$ ipython --no-banner

In [1]: import numpy as np

In [2]: import numpy.linalg as la

In [3]: np.set_printoptions(suppress=True, linewidth=160)

In [4]: W0 = np.load("case12.npy")

In [5]: print(W0)
[[-1.7   -0.2   -2.4   -0.9    1.5    2.978  1.     0.     0.7  ]
 [-0.8   -0.7    1.7    1.3    0.1    0.187  0.3    1.2   -0.1  ]
 [-0.3   -1.3   -1.    -0.6   -1.5   -3.001  1.6   -0.2    0.   ]
 [ 0.6   -1.7    0.2    0.3   -0.1   -0.204  0.8    0.     0.1  ]
 [ 0.9    0.3    0.9    0.1    0.5    1.    -1.5   -0.5   -0.5  ]
 [ 1.2    1.7   -0.9    0.4   -0.1   -0.197 -1.8   -0.1    0.3  ]
 [-0.5    1.2    0.8    0.7   -0.4   -0.834 -0.5    0.3    0.5  ]
 [-1.6    0.8   -0.6    0.4    0.2    0.407  0.5    0.1   -1.9  ]
 [ 0.1    1.6    0.7   -0.6   -0.9   -1.785 -0.6    0.1    1.   ]
 [ 1.4    0.2   -0.1   -0.2    1.3    2.609  0.5    0.3    2.2  ]
 [ 0.4   -0.3   -0.1   -0.2    0.3    0.586  1.1   -0.8   -0.1  ]
 [-1.2    1.1    0.4    0.2   -0.4   -0.791  1.1   -1.1    0.7  ]
 [ 1.2    0.8    0.4    0.7    1.     2.001 -1.     0.2    0.8  ]
 [ 0.4    0.7   -0.3    2.5   -0.2   -0.389 -1.5   -0.2   -0.4  ]
 [ 0.8    0.5   -2.5    1.2   -0.9   -1.796  1.     0.5    0.4  ]
 [ 0.1    0.7   -0.1    0.7    1.6    3.235  0.1    1.2   -0.6  ]
 [ 1.3    2.     0.6   -0.4   -0.6   -1.182  2.4    2.6    0.2  ]
 [-2.4   -1.    -0.4    1.5    0.6    1.204 -0.3    0.7   -0.5  ]
 [-2.2    1.1    0.3    1.1    0.8    1.617  1.3    0.1    1.2  ]
 [-1.3    0.4    0.6    1.1    0.1    0.206 -0.4    0.3    0.6  ]
 [ 0.8   -0.3    0.5    0.5    0.2    0.438 -0.4   -0.5    0.2  ]
 [-0.9   -0.5   -0.6    0.2    0.7    1.418  0.4    0.8    0.5  ]
 [ 0.6    1.4   -0.7    0.7    0.1    0.189  1.7    0.5   -1.7  ]
 [-1.     1.     0.2   -0.2   -0.4   -0.78   0.    -0.4    0.3  ]
 [-1.4   -0.3    0.1   -0.6    1.4    2.83   2.     0.8    0.   ]
 [-0.3    1.1    0.7   -0.6   -0.3   -0.591 -0.8    0.4   -1.1  ]
 [-0.6   -0.2    0.1    0.7    1.7    3.385 -2.3   -0.5    1.7  ]
 [ 0.1   -1.     0.7   -0.3    1.8    3.583  0.8    0.2    0.2  ]
 [-0.1    0.5    0.    -2.2   -1.9   -3.828 -0.4    1.4   -1.1  ]
 [ 0.1   -0.1   -0.2   -0.9   -0.2   -0.431  1.5   -1.9    0.8  ]
 [-0.2    0.5   -0.5   -0.4   -0.7   -1.403 -0.4    1.3    1.7  ]
 [-0.1    0.7    0.2    0.    -1.9   -3.812 -1.4    1.6   -1.4  ]
 [ 2.5   -1.    -0.2    0.3   -0.1   -0.203  0.9   -0.1    1.2  ]
 [ 1.2    0.6   -0.8    0.9   -0.3   -0.592  1.9   -0.7    1.9  ]
 [ 0.1    0.8   -0.8    1.6   -1.8   -3.582 -1.5   -1.    -1.2  ]
 [ 0.9   -1.     1.4    1.    -0.1   -0.205 -1.5   -0.4    0.1  ]
 [ 0.4   -2.8    0.4   -0.1    1.     1.999 -0.1    0.5    0.2  ]
 [-1.6   -0.8    1.9   -0.6   -0.3   -0.603  1.2   -0.5    1.2  ]
 [ 0.5    0.6   -0.5   -1.2    0.6    1.224  0.7   -0.7    2.   ]
 [ 0.     0.    -1.6   -0.4    0.    -0.012 -1.5   -1.    -1.7  ]
 [ 0.7   -1.7   -1.6   -2.     1.2    2.388 -0.5   -0.3   -1.1  ]
 [ 0.    -0.2    0.2   -1.3   -0.2   -0.375  0.3   -0.1    0.   ]
 [ 1.7    0.    -0.7    1.3    0.    -0.025 -1.3    0.    -2.   ]
 [ 0.6   -0.5   -1.8   -0.1   -0.5   -0.961 -2.2   -0.9    1.6  ]
 [ 0.6   -0.7   -0.9    0.1    1.1    2.235 -0.7    0.7   -0.4  ]
 [-1.    -0.8    0.1    0.2   -0.5   -0.997 -0.7   -2.2    1.8  ]
 [-1.1   -1.8   -0.5   -0.7   -0.7   -1.363  0.2    0.1   -2.   ]]

In [6]: D = la.norm(W0[:, None] - W0[None], axis=-1)

In [7]: print(np.flatnonzero(D[19] < D.mean() / 2))
[ 1  6 19 23]

In [8]: print(np.unravel_index(D.round(6).argmax(), D.shape))
(np.int64(26), np.int64(28))

In [9]: print(la.matrix_rank(D ** 2))
11

In [10]: print(D[19].round(6).argsort(kind="stable")[:4])
[19  6 23  1]

In [11]: data = np.load("mat.npy")

In [12]: print(data)
[[ 7.  4. -6. -4.  4. -2.  0.]
 [ 4.  7. -6. -4.  4. -2.  0.]
 [-6. -6. 12.  6. -6.  3.  0.]
 [-4. -4.  6.  7. -4.  2.  0.]
 [ 4.  4. -6. -4.  7. -2.  0.]
 [-2. -2.  3.  2. -2.  4.  0.]
 [ 0.  0.  0.  0.  0.  0.  3.]]

In [13]: # equal to its transpose

In [14]: ev, evecs = la.eigh(data)

In [15]: vec = np.array([-2, 1, 0, 1, -2, 2, 2])

In [16]: print((np.sign(evecs[:, -1].round(6)) == np.sign(evecs[0, -1].round(6))).astype(int))
[1 1 0 0 1 0 0]

In [17]: print(round(float(vec @ data @ vec / (vec @ vec)), 3), round(float(ev[0]), 3), round(float(ev[-1]), 3))
8.556 3.0 29.0

In [18]: print(np.round(evecs * np.sqrt(ev) @ evecs.T, 3))
[[ 2.294  0.562 -0.843 -0.562  0.562 -0.281  0.   ]
 [ 0.562  2.294 -0.843 -0.562  0.562 -0.281  0.   ]
 [-0.843 -0.843  2.997  0.843 -0.843  0.422  0.   ]
 [-0.562 -0.562  0.843  2.294 -0.562  0.281  0.   ]
 [ 0.562  0.562 -0.843 -0.562  2.294 -0.281  0.   ]
 [-0.281 -0.281  0.422  0.281 -0.281  1.873  0.   ]
 [ 0.     0.     0.     0.     0.     0.     1.732]]

In [19]: print(np.abs(data).sum(axis=1).max(), np.round(np.abs(ev).max(), 3))
39.0 29.0

In [20]: Lm = la.cholesky(data)

In [21]: print(np.round(Lm @ Lm.T, 3))
[[ 7.  4. -6. -4.  4. -2.  0.]
 [ 4.  7. -6. -4.  4. -2.  0.]
 [-6. -6. 12.  6. -6.  3.  0.]
 [-4. -4.  6.  7. -4.  2.  0.]
 [ 4.  4. -6. -4.  7. -2.  0.]
 [-2. -2.  3.  2. -2.  4.  0.]
 [ 0.  0.  0.  0.  0.  0.  3.]]

In [22]: print(round(np.prod(np.diag(Lm)) ** 2, 3), round(float(la.det(data)), 3))
21141.0 21141.0

In [23]: print(np.round(np.diag(Lm) ** 2, 3))
[7.    4.714 5.455 3.6   3.5   3.107 3.   ]

In [24]: print(la.eigvalsh(data).min() > 0)
True

In [25]: print(np.round(data / np.sqrt(np.outer(np.diag(data), np.diag(data))), 3))
[[ 1.     0.571 -0.655 -0.571  0.571 -0.378  0.   ]
 [ 0.571  1.    -0.655 -0.571  0.571 -0.378  0.   ]
 [-0.655 -0.655  1.     0.655 -0.655  0.433  0.   ]
 [-0.571 -0.571  0.655  1.    -0.571  0.378  0.   ]
 [ 0.571  0.571 -0.655 -0.571  1.    -0.378  0.   ]
 [-0.378 -0.378  0.433  0.378 -0.378  1.     0.   ]
 [ 0.     0.     0.     0.     0.     0.     1.   ]]

In [26]: cent = W0[[41, 0]].astype(float)

In [27]: for _ in range(4):
    ...:     idx = la.norm(W0[:, None] - cent, axis=-1).argmin(axis=1)
    ...:     cent = np.array([W0[idx == j].mean(axis=0) for j in range(2)])
    ...: 

In [28]: print(idx)
[1 0 0 0 0 0 0 0 0 1 0 0 1 0 0 1 0 1 1 0 0 1 0 0 1 0 1 1 0 0 0 0 0 0 0 0 1 0 1 0 1 0 0 0 1 0 0]

In [29]: print(np.bincount(idx))
[33 14]

In [30]: print(np.round(cent[1] - cent[0], 3))
[-0.394 -0.551 -0.265 -0.188  1.573  3.152  0.193  0.352  0.511]

In [31]: print(np.abs(cent[1] - cent[0]).argmax())
5

In [32]: mat = np.loadtxt("arr.csv", delimiter=",")

In [33]: print(mat)
[[ 2.     0.8   -1.    -3.028 -0.1    1.2   -1.   ]
 [ 0.     0.6   -0.4    0.313  2.8   -1.4    0.1  ]
 [-0.9   -1.2   -0.5    3.885 -1.2   -0.4    1.3  ]
 [ 0.5   -0.3   -0.5    1.213 -2.7    0.4    0.4  ]
 [-0.2    0.1    0.4   -0.673 -0.6   -2.5   -0.2  ]
 [ 0.    -0.9    1.1    5.66  -0.5    0.9    1.9  ]
 [ 0.3    1.5   -1.4    2.099 -0.3   -0.8    0.7  ]
 [-0.4    0.     1.2    1.488 -0.5   -0.8    0.5  ]
 [-0.3    0.1    0.6    5.201 -0.2   -1.5    1.7  ]
 [-2.     0.8   -0.2    5.931 -0.2    1.5    2.   ]
 [-0.2   -1.    -0.3    6.622 -0.3   -0.2    2.2  ]
 [-0.8   -0.9    1.9   -0.275  0.2   -0.4   -0.1  ]
 [-0.4    0.5    0.3   -3.86  -0.7    0.5   -1.3  ]
 [ 0.6   -0.2    1.3    0.306  0.8    1.     0.1  ]
 [-0.3   -0.7   -1.4    3.308  0.7    1.5    1.1  ]
 [-0.6    0.3    1.     1.183  1.2    0.     0.4  ]
 [-1.5   -0.3    2.8   -2.409  0.3    0.8   -0.8  ]
 [ 0.2    0.6    0.8   -4.807 -1.    -1.    -1.6  ]
 [-0.5   -1.3   -0.9   -3.572 -0.3    0.2   -1.2  ]
 [ 1.     0.7    1.7   -6.287 -1.6    0.5   -2.1  ]
 [ 0.4    0.5    2.2    1.792  0.2   -1.1    0.6  ]
 [-0.6   -1.1   -0.2    3.025 -1.3   -1.1    1.   ]
 [ 0.3    1.3   -1.1    0.534 -0.2   -0.9    0.2  ]
 [ 1.2    0.5    0.1   -1.267  0.4    1.4   -0.4  ]
 [-0.6   -0.9    0.2   -1.763  1.2    0.8   -0.6  ]
 [-0.9    1.7   -1.5   -0.961  1.7   -1.4   -0.3  ]
 [-2.2    1.4    0.8    3.937  0.3   -1.9    1.3  ]
 [ 0.2    0.7    2.5    6.589  1.1   -0.3    2.2  ]
 [ 0.1   -0.8    0.2    3.843  1.     0.4    1.3  ]
 [ 0.3   -0.1    0.5    0.598  1.2    1.6    0.2  ]
 [-0.3    0.2    1.4    2.696  0.7    0.3    0.9  ]
 [ 2.    -1.2    1.3    4.774 -1.6   -0.5    1.6  ]
 [-0.5    0.9   -0.2    2.061 -0.4   -2.2    0.7  ]
 [ 0.2    1.8   -1.5    0.614 -0.2    0.5    0.2  ]
 [ 1.     1.8    1.5   -0.411 -1.6   -0.2   -0.1  ]
 [-0.4    0.6    1.2    1.436  0.7    0.6    0.5  ]
 [ 0.6    1.1   -1.2    1.818 -0.1    1.4    0.6  ]
 [-1.7   -1.3   -1.    -3.201  0.4    1.9   -1.1  ]
 [ 0.2   -0.4   -0.2    2.444 -0.3   -0.1    0.8  ]]

In [34]: cent = mat[[12, 2]].astype(float)

In [35]: for _ in range(7):
    ...:     idx = la.norm(mat[:, None] - cent, axis=-1).argmin(axis=1)
    ...:     cent = np.array([mat[idx == j].mean(axis=0) for j in range(2)])
    ...: 

In [36]: print(idx)
[0 1 1 1 0 1 1 1 1 1 1 0 0 0 1 1 0 0 0 0 1 1 1 0 0 0 1 1 1 1 1 1 1 1 0 1 1 0 1]

In [37]: print(cent.round(3))
[[-0.043  0.129  0.471 -2.301 -0.064  0.2   -0.764]
 [-0.144  0.164  0.196  2.923 -0.004 -0.164  0.976]]

In [38]: print(np.round(cent[1] - cent[0], 3))
[-0.101  0.035 -0.275  5.223  0.06  -0.364  1.74 ]

In [39]: t3 = np.stack([cent, -3 * cent, cent[::-1]])

In [40]: print(t3.shape)
(3, 2, 7)

In [41]: print(np.round(np.einsum("bij,cij->bc", t3, t3), 3))
[[ 15.768 -47.305 -14.765]
 [-47.305 141.916  44.294]
 [-14.765  44.294  15.768]]

In [42]: print(np.round(la.norm(t3, axis=(1, 2)), 3))
[ 3.971 11.913  3.971]

In [43]: print(la.matrix_rank(t3.reshape(3, -1)))
2

In [44]: Uu, sv, Vt = la.svd(mat)

In [45]: print(np.argmax(sv[:-1] / (sv[1:] + 1e-6)) + 1)
6

In [46]: M2 = Uu[:, :6] @ np.diag(sv[:6]) @ Vt[:6]

In [47]: print(np.round(la.norm(mat - M2) / la.norm(mat), 3))
0.003

In [48]: print(round(float(np.abs(mat - M2).max()), 3))
0.034

In [49]: print(la.matrix_rank(mat, rtol=0.05))
6

In [50]: feats = np.load("test12.npy")

In [51]: print(feats.round(3))
[[ 4.177  0.313  0.674  0.922 -0.917  0.814  3.336 -1.176 -0.025  0.603 -1.506]
 [ 0.313  2.548  1.551 -0.672 -0.636  0.595 -1.35  -0.228  0.845 -0.047 -0.292]
 [ 0.674  1.551  3.459 -0.172 -0.027  1.362 -1.024 -0.237 -0.677 -0.955  1.115]
 [ 0.922 -0.672 -0.172  3.836  0.561 -1.098 -0.656  0.363  1.386 -0.22   2.41 ]
 [-0.917 -0.636 -0.027  0.561  2.536  0.474  1.711 -1.302 -0.5    0.82  -1.137]
 [ 0.814  0.595  1.362 -1.098  0.474  0.918 -0.64   1.062  1.092 -0.787  1.431]
 [ 3.336 -1.35  -1.024 -0.656  1.711 -0.64   1.868  2.269  0.935  0.131  1.07 ]
 [-1.176 -0.228 -0.237  0.363 -1.302  1.062  2.269  4.712 -2.286 -4.417  0.946]
 [-0.025  0.845 -0.677  1.386 -0.5    1.092  0.935 -2.286  3.028  0.538 -0.55 ]
 [ 0.603 -0.047 -0.955 -0.22   0.82  -0.787  0.131 -4.417  0.538 -0.243  2.183]
 [-1.506 -0.292  1.115  2.41  -1.137  1.431  1.07   0.946 -0.55   2.183  4.16 ]]

In [52]: r = la.matrix_rank(feats)

In [53]: print(r)
10

In [54]: N = la.svd(feats)[2][r:].T

In [55]: print(la.matrix_rank(feats.T @ feats), la.matrix_rank(feats @ feats.T))
10 10

In [56]: print([int(la.matrix_rank(feats[:, :j + 1])) for j in range(11)])
[1, 2, 3, 4, 5, 6, 7, 8, 9, 10, 10]

In [57]: print([int(la.matrix_rank(np.delete(feats, i, axis=0))) for i in range(11)])
[10, 10, 10, 10, 10, 10, 10, 10, 10, 10, 10]

In [58]: print(N.shape)
(11, 1)
